>>> import numpy as np
>>> from numpy import linalg as LA
>>> np.set_printoptions(precision=3, suppress=True, linewidth=100)
>>> F = np.maximum(np.array([[-2, 3, -7],
...     [-2, -7, 8],
...     [-4, -6, 2],
...     [-9, 9, 4],
...     [6, 6, 3],
...     [9, 8, 9],
...     [-6, 0, 0],
...     [-2, -5, -8],
...     [-8, -1, -3],
...     [5, -1, -4],
...     [-3, 6, -9],
...     [6, 9, 9],
...     [-8, -8, -3],
...     [2, -3, 4],
...     [-2, -8, 4],
...     [-2, 1, 6],
...     [-8, -9, 9],
...     [-2, 3, -4],
...     [-2, -7, -2],
...     [-5, 6, -6]]) @ np.array([[0, -1, 2, -2], [-3, -3, -1, 1], [-1, -1, -3, 3]]) + np.array([0, -1, -2, 2]), 0)
>>> F
array([[ 0,  0, 12,  0],
       [13, 14,  0, 23],
       [16, 19,  0, 10],
       [ 0,  0,  0, 41],
       [ 0,  0,  0,  5],
       [ 0,  0,  0, 19],
       [ 0,  5,  0, 14],
       [23, 24, 23,  0],
       [ 6, 13,  0,  8],
       [ 7,  1, 21,  0],
       [ 0,  0, 13,  0],
       [ 0,  0,  0, 26],
       [27, 34,  0,  1],
       [ 5,  2,  0,  7],
       [20, 21,  0, 10],
       [ 0,  0,  0, 25],
       [18, 25,  0, 36],
       [ 0,  0,  3,  0],
       [23, 24,  7,  0],
       [ 0,  0,  0,  0]])
>>> cov = np.cov(F, rowvar=False)
>>> cov
array([[ 94.621, 107.116,  11.205, -18.974],
       [107.116, 130.2  ,   1.163, -10.711],
       [ 11.205,   1.163,  54.155, -46.776],
       [-18.974, -10.711, -46.776, 166.934]])
>>> np.argsort(-F.std(axis=0).round(6), kind="stable")
array([3, 1, 0, 2])
>>> LA.eigvalsh(cov)[::-1]
array([231.272, 174.067,  37.933,   2.638])
>>> round(np.corrcoef(F[:, 3], F[:, 0])[0, 1], 3)
np.float64(-0.151)
>>> print(np.polyfit(F[:, 3], F[:, 0], 1))
[-0.114  9.179]
>>> cov.shape
(4, 4)
>>> np.median(F, axis=0)
array([2.5, 1.5, 0. , 7.5])
>>> labels = F[:, 2] > np.median(F[:, 2])
>>> r0 = F[labels].mean(axis=0) - F[~labels].mean(axis=0)
>>> r0
array([  1.333,  -1.333,  13.167, -16.071])
>>> labels.astype(int)
array([1, 0, 0, 0, 0, 0, 0, 1, 0, 1, 1, 0, 0, 0, 0, 0, 0, 1, 1, 0])
>>> ((F - F.mean(axis=0)) @ r0 > 0).astype(int)
array([1, 0, 0, 0, 1, 0, 0, 1, 0, 1, 1, 0, 1, 1, 0, 0, 0, 1, 1, 1])
>>> np.argsort(-np.abs(r0).round(6), kind="stable")
array([3, 2, 0, 1])
>>> theta = np.radians(120)
>>> r_ = np.eye(4)
>>> r_[1, 1] = r_[2, 2] = np.cos(theta)
>>> r_[1, 2], r_[2, 1] = -np.sin(theta), np.sin(theta)
>>> r_
array([[ 1.   ,  0.   ,  0.   ,  0.   ],
       [ 0.   , -0.5  , -0.866,  0.   ],
       [ 0.   ,  0.866, -0.5  ,  0.   ],
       [ 0.   ,  0.   ,  0.   ,  1.   ]])
>>> A2 = F @ r_.T
>>> np.abs(A2 - F).max(axis=0)
array([ 0.   , 55.919, 30.634,  0.   ])
>>> round(LA.det(r_), 3), round(np.trace(r_), 3)
(np.float64(1.0), np.float64(1.0))
>>> print(np.allclose(LA.norm(F, axis=1), LA.norm(A2, axis=1)))
True
>>> X = np.load("w.npy")
>>> X
array([[ 2,  0, -3,  3],
       [-2,  1,  3, -3],
       [ 1, -2, -3,  1],
       [-2,  1,  3, -3]])
>>> U, sig, Vh = LA.svd(X)
>>> evecs = Vh[:(sig > 1e-8).sum()]
>>> rng = np.random.default_rng(857886)
>>> vec = X[0] + 3 * X[2] + rng.integers(2) * np.eye(4)[1]
>>> vec
array([  5.,  -5., -12.,   6.])
>>> np.allclose(evecs.T @ evecs @ vec, vec)
True
>>> print(round(LA.norm(vec - evecs.T @ evecs @ vec), 3))
0.0
>>> np.diag(evecs.T @ evecs)
array([0.217, 1.   , 0.978, 0.804])
>>> X.shape
(4, 4)
>>> X[:, 4]
Traceback (most recent call last):
  File "<python-input-39>", line 1, in <module>
    X[:, 4]
    ~^^^^^^
IndexError: index 4 is out of bounds for axis 1 with size 4
>>> np.zeros(4, 4)
Traceback (most recent call last):
  File "<python-input-40>", line 1, in <module>
    np.zeros(4, 4)
    ~~~~~~~~^^^^^^
TypeError: Cannot interpret '4' as a data type
>>> X[4]
Traceback (most recent call last):
  File "<python-input-41>", line 1, in <module>
    X[4]
    ~^^^
IndexError: index 4 is out of bounds for axis 0 with size 4
>>> X - X[0]
array([[ 0,  0,  0,  0],
       [-4,  1,  6, -6],
       [-1, -2,  0, -2],
       [-4,  1,  6, -6]])
>>> print(X.mean(axis=0))
[-0.25  0.    0.   -0.5 ]
>>> cen = F - F.mean(axis=0)
>>> evecs = LA.svd(cen)[2][:3]
>>> A2 = cen - cen @ evecs.T @ evecs
>>> print(LA.norm(A2, axis=1).round(6).argmax())
8
>>> print(np.round(np.cov(cen @ evecs.T, rowvar=False), 3) + 0)
[[231.272   0.      0.   ]
 [  0.    174.067   0.   ]
 [  0.      0.     37.933]]
>>> np.round(LA.norm(A2) / LA.norm(cen), 3)
np.float64(0.077)
>>> M = np.array([[-1, -1, 4], [2, 4, 5], [4, 1, -2]])
>>> vec = np.array([3, -1, 1])
>>> target = M @ vec
>>> coef, lr = np.zeros(3), 1 / LA.norm(M, 2) ** 2
>>> for i in range(4):
...     coef -= lr * M.T @ (M @ coef - target)
...     if i % 1 == 0: print(i, round(LA.norm(M @ coef - target), 3))
... 
0 5.799
1 4.52
2 4.059
3 3.787
>>> coef
array([1.68 , 0.657, 0.396])
